% python3 -q
>>> import numpy as np
>>> from numpy import linalg as LA
>>> np.set_printoptions(suppress=True, linewidth=100)
>>> feats = np.loadtxt("run17.csv", delimiter=",")
>>> feats
array([[ 1.57, -0.4 ,  1.5 , -1.3 ,  0.4 , -1.3 ],
       [ 1.64, -0.2 ,  0.3 ,  0.1 ,  0.4 , -0.3 ],
       [-3.13,  1.1 , -0.9 ,  0.9 , -0.8 , -0.7 ],
       [-2.37, -2.1 ,  0.2 , -0.5 , -0.6 ,  1.  ],
       [-3.22, -0.2 , -1.6 , -1.1 , -0.8 ,  1.  ],
       [ 1.61,  0.2 , -1.1 ,  0.3 ,  0.4 ,  1.3 ],
       [ 4.43,  0.  ,  1.3 ,  0.9 ,  1.1 , -0.6 ],
       [-5.19, -1.2 ,  2.4 ,  2.  , -1.3 ,  0.3 ],
       [ 5.59, -1.8 , -0.5 , -1.3 ,  1.4 ,  0.5 ],
       [ 2.82, -0.2 ,  0.4 , -0.2 ,  0.7 ,  0.9 ],
       [-3.52, -0.2 ,  0.4 , -0.2 , -0.9 , -0.5 ],
       [ 2.76, -0.9 , -0.8 ,  0.3 ,  0.7 , -0.3 ],
       [ 1.68,  1.1 ,  0.1 , -1.5 ,  0.4 , -0.9 ],
       [-3.23, -0.7 , -1.6 , -1.2 , -0.8 , -2.  ],
       [ 4.82,  0.9 , -0.6 , -0.6 ,  1.2 ,  1.1 ],
       [-1.2 , -1.2 , -0.7 , -0.9 , -0.3 ,  2.1 ],
       [ 6.82,  1.4 ,  0.7 ,  1.4 ,  1.7 ,  0.1 ],
       [ 3.21, -2.6 ,  0.  , -1.5 ,  0.8 , -3.4 ],
       [ 2.37,  1.6 , -0.1 ,  1.1 ,  0.6 ,  0.3 ],
       [-5.22, -0.4 , -0.4 ,  1.4 , -1.3 , -0.7 ],
       [-2.83,  1.2 ,  1.6 ,  0.  , -0.7 , -0.1 ],
       [ 0.8 , -1.1 , -1.1 , -1.3 ,  0.2 ,  1.  ],
       [ 3.65,  1.1 ,  0.1 , -1.2 ,  0.9 , -0.3 ],
       [ 0.79, -0.3 , -0.4 ,  1.  ,  0.2 ,  2.7 ],
       [ 4.76, -0.8 ,  1.  ,  0.3 ,  1.2 , -0.9 ],
       [ 4.41, -0.1 ,  0.4 , -0.6 ,  1.1 ,  1.6 ],
       [-0.04,  0.1 ,  0.2 , -0.6 ,  0.  ,  0.1 ],
       [-2.77,  0.8 , -0.3 , -0.4 , -0.7 ,  0.5 ],
       [ 3.62, -0.1 , -0.3 , -0.9 ,  0.9 , -1.3 ],
       [ 4.38, -0.9 ,  1.3 , -2.  ,  1.1 , -1.7 ],
       [-1.65,  0.4 ,  0.4 ,  0.1 , -0.4 , -0.5 ],
       [-5.29,  1.9 ,  0.8 ,  0.3 , -1.3 , -0.1 ],
       [ 4.06,  0.9 ,  2.2 ,  0.3 ,  1.  , -0.5 ],
       [-0.8 ,  0.2 ,  0.  ,  0.8 , -0.2 ,  1.5 ],
       [ 0.39,  0.5 ,  2.  , -0.7 ,  0.1 , -0.2 ],
       [-1.56, -1.8 ,  1.5 ,  0.  , -0.4 ,  0.1 ]])
>>> Ac = feats - feats.mean(axis=0)
>>> V = LA.svd(Ac)[2][:5]
>>> A2 = Ac - Ac @ V.T @ V
>>> np.round(np.diag(V.T @ V), 2)
array([0.94, 1.  , 1.  , 1.  , 0.06, 1.  ])
>>> np.round(A2.std(axis=0), 2) + 0
array([0.  , 0.  , 0.  , 0.  , 0.01, 0.  ])
>>> round(LA.norm(A2) / LA.norm(Ac), 2)
np.float64(0.0)
>>> LA.norm(A2, axis=1).round(6).argmax()
np.int64(31)
>>> hat = feats @ LA.solve(feats.T @ feats, feats.T)
>>> print(np.allclose(hat @ hat, hat))
True
>>> np.round(hat @ feats[:, 1], 2) + 0
array([-0.4, -0.2,  1.1, -2.1, -0.2,  0.2,  0. , -1.2, -1.8, -0.2, -0.2, -0.9,  1.1, -0.7,  0.9,
       -1.2,  1.4, -2.6,  1.6, -0.4,  1.2, -1.1,  1.1, -0.3, -0.8, -0.1,  0.1,  0.8, -0.1, -0.9,
        0.4,  1.9,  0.9,  0.2,  0.5, -1.8])
>>> basis = np.array([[5, 2, 0, 3], [-1, -3, -1, -5]])
>>> rng = np.random.default_rng(9545)
>>> m1 = rng.normal(size=(22, 2)) @ basis + np.array([-3, 2, 2, -5])
>>> m1.round(2)
array([[ -0.19,   2.52,   1.77,  -4.33],
       [ -3.81,   0.09,   1.39,  -8.17],
       [ -4.22,  -0.28,   1.31,  -8.76],
       [ -7.02,  -0.15,   1.79,  -8.33],
       [ -6.01,  -1.06,   1.29,  -9.94],
       [ -5.01,   2.71,   2.58,  -3.65],
       [  2.81,   3.5 ,   1.69,  -2.9 ],
       [ -7.  ,   1.06,   2.25,  -6.29],
       [ -0.64,   0.95,   1.23,  -6.96],
       [ -7.61,   0.2 ,   2.02,  -7.68],
       [ -7.78,  -1.31,   1.46, -10.24],
       [ -7.04,   1.53,   2.44,  -5.48],
       [ -7.15,  -4.78,   0.03, -16.15],
       [  1.68,   5.14,   2.49,  -0.05],
       [ -6.11,  -0.54,   1.5 ,  -9.06],
       [ -0.9 ,   4.6 ,   2.68,  -0.76],
       [  0.99,   7.59,   3.53,   4.14],
       [ -3.85,   3.41,   2.67,  -2.55],
       [ -0.94,   2.39,   1.83,  -4.5 ],
       [-10.85,  -1.37,   1.91, -10.1 ],
       [ -4.34,   2.24,   2.3 ,  -4.49],
       [ -6.8 ,  -2.74,   0.76, -12.73]])
>>> # rows and columns are dependent
>>> np.allclose(m1[:-1].T @ LA.lstsq(m1[:-1].T, m1[-1])[0], m1[-1])
True
